% python3 -q
>>> import numpy as np
>>> np.set_printoptions(suppress=True, linewidth=100)
>>> rnd = lambda a: np.round(a, 2) + 0
>>> data = np.load("case16.npy")
>>> data
array([[-1, -3,  0, -1, -3,  3, -2, -1,  3, -2,  1,  2],
       [ 1,  1,  1,  2, -2,  2, -3,  0,  1, -1,  3,  2],
       [ 2,  2,  2, -1,  1, -2,  0,  3, -3,  1,  1, -2],
       [ 2,  2, -3, -1, -1,  3,  1,  3, -2,  0, -1,  0],
       [ 1, -2, -3,  3, -3, -3,  0,  3, -1, -1, -1,  0],
       [-1,  3, -3, -2, -3,  0, -3, -1,  0,  1,  0, -1],
       [ 3, -2,  1, -2, -1, -3, -3, -3, -3,  1, -1, -1],
       [-3, -1, -3, -1,  0, -2,  0, -2,  2,  1, -1,  3],
       [ 1,  1, -1,  0,  3, -1, -2,  3,  1, -3,  1, -2],
       [-3,  1, -2, -3,  2, -2, -3, -1,  2, -2,  2,  2],
       [-2,  3, -2, -1, -1,  1,  0,  2,  2,  0, -1, -3],
       [ 2,  2,  2,  3, -3,  2,  0,  1,  2,  2, -2, -1]])
>>> t3 = np.stack([data, 3 * data, data[::-1]])
>>> np.einsum("bij,cij->bc", t3, t3)
array([[ 558, 1674,    0],
       [1674, 5022,    0],
       [   0,    0,  558]])
>>> rnd(np.linalg.norm(t3, axis=(1, 2)))
array([23.62, 70.87, 23.62])
>>> t3.shape
(3, 12, 12)
>>> np.linalg.matrix_rank(t3)
array([12, 12, 12])
>>> rnd(np.linalg.norm(data, axis=1))
array([7.21, 6.24, 6.48, 6.56, 7.28, 6.63, 7.62, 6.56, 6.4 , 7.55, 6.16, 6.93])
>>> rnd(np.linalg.norm(data, 1)), rnd(np.linalg.norm(data, np.inf))
(np.float64(24.0), np.float64(25.0))
>>> rnd(np.linalg.norm(data) ** 2 / np.linalg.norm(data, 2) ** 2)
np.float64(4.14)
>>> rnd(np.linalg.norm(data[3], 1)), rnd(np.linalg.norm(data[3], np.inf))
(np.float64(19.0), np.float64(3.0))
>>> rnd(np.linalg.norm(data, axis=0))
array([6.93, 7.14, 7.42, 6.63, 7.55, 7.62, 6.71, 7.55, 7.07, 5.2 , 5.  , 6.4 ])
>>> np.linalg.norm(data, axis=1).argmax()
np.int64(6)
>>> feats = np.vander(np.arange(7) - 1, 4, increasing=True)
>>> feats
array([[  1,  -1,   1,  -1],
       [  1,   0,   0,   0],
       [  1,   1,   1,   1],
       [  1,   2,   4,   8],
       [  1,   3,   9,  27],
       [  1,   4,  16,  64],
       [  1,   5,  25, 125]])
>>> Q, r_ = np.linalg.qr(feats)
>>> np.trace(Q @ Q.T)
np.float64(4.0)
>>> rnd(Q @ r_)
array([[  1.,  -1.,   1.,  -1.],
       [  1.,   0.,   0.,   0.],
       [  1.,   1.,   1.,   1.],
       [  1.,   2.,   4.,   8.],
       [  1.,   3.,   9.,  27.],
       [  1.,   4.,  16.,  64.],
       [  1.,   5.,  25., 125.]])
>>> np.allclose(r_.T @ r_, feats.T @ feats)
True
>>> rnd(r_)
array([[ -2.65,  -5.29, -21.17, -84.66],
       [  0.  ,   5.29,  21.17, 100.54],
       [  0.  ,   0.  ,   9.17,  54.99],
       [  0.  ,   0.  ,   0.  ,  14.7 ]])
>>> rnd(Q.T @ Q)
array([[1., 0., 0., 0.],
       [0., 1., 0., 0.],
       [0., 0., 1., 0.],
       [0., 0., 0., 1.]])
>>> A = np.array([[1, 0, 2, -4, -5, -3, -2, -1, 2],
...     [-5, 1, 2, 4, 4, 1, 0, 2, 0],
...     [4, 1, -2, 4, -3, -1, -4, 1, 2],
...     [0, 2, 3, -4, 1, -2, -1, 3, -2],
...     [-1, -1, 4, 4, 0, 5, -3, 4, 5],
...     [-5, 3, -2, -5, -1, 1, 4, 1, -3],
...     [-2, 4, 5, -3, -4, -5, 4, 3, 5],
...     [-3, 3, -4, 0, 0, 3, -4, -3, -2]])
>>> A[-1] = A[0] + -3 * A[1]
>>> A
array([[  1,   0,   2,  -4,  -5,  -3,  -2,  -1,   2],
       [ -5,   1,   2,   4,   4,   1,   0,   2,   0],
       [  4,   1,  -2,   4,  -3,  -1,  -4,   1,   2],
       [  0,   2,   3,  -4,   1,  -2,  -1,   3,  -2],
       [ -1,  -1,   4,   4,   0,   5,  -3,   4,   5],
       [ -5,   3,  -2,  -5,  -1,   1,   4,   1,  -3],
       [ -2,   4,   5,  -3,  -4,  -5,   4,   3,   5],
       [ 16,  -3,  -4, -16, -17,  -6,  -2,  -7,   2]])
>>> # looks like rank 7
>>> th = np.radians(60)
>>> r_ = np.eye(9)
>>> r_[5, 5] = r_[0, 0] = np.cos(th)
>>> r_[5, 0], r_[0, 5] = -np.sin(th), np.sin(th)
>>> rnd(r_)
array([[ 0.5 ,  0.  ,  0.  ,  0.  ,  0.  ,  0.87,  0.  ,  0.  ,  0.  ],
       [ 0.  ,  1.  ,  0.  ,  0.  ,  0.  ,  0.  ,  0.  ,  0.  ,  0.  ],
       [ 0.  ,  0.  ,  1.  ,  0.  ,  0.  ,  0.  ,  0.  ,  0.  ,  0.  ],
       [ 0.  ,  0.  ,  0.  ,  1.  ,  0.  ,  0.  ,  0.  ,  0.  ,  0.  ],
       [ 0.  ,  0.  ,  0.  ,  0.  ,  1.  ,  0.  ,  0.  ,  0.  ,  0.  ],
       [-0.87,  0.  ,  0.  ,  0.  ,  0.  ,  0.5 ,  0.  ,  0.  ,  0.  ],
       [ 0.  ,  0.  ,  0.  ,  0.  ,  0.  ,  0.  ,  1.  ,  0.  ,  0.  ],
       [ 0.  ,  0.  ,  0.  ,  0.  ,  0.  ,  0.  ,  0.  ,  1.  ,  0.  ],
       [ 0.  ,  0.  ,  0.  ,  0.  ,  0.  ,  0.  ,  0.  ,  0.  ,  1.  ]])
>>> other = A @ r_.T
>>> rnd(np.linalg.svd(A, compute_uv=False)), rnd(np.linalg.svd(other, compute_uv=False))
(array([32.47, 14.06, 12.43,  6.18,  5.84,  4.75,  3.13,  0.  ]), array([32.47, 14.06, 12.43,  6.18,  5.84,  4.75,  3.13,  0.  ]))
>>> rnd(np.abs(other - A).max(axis=0))
array([13.2 ,  0.  ,  0.  ,  0.  ,  0.  , 10.86,  0.  ,  0.  ,  0.  ])
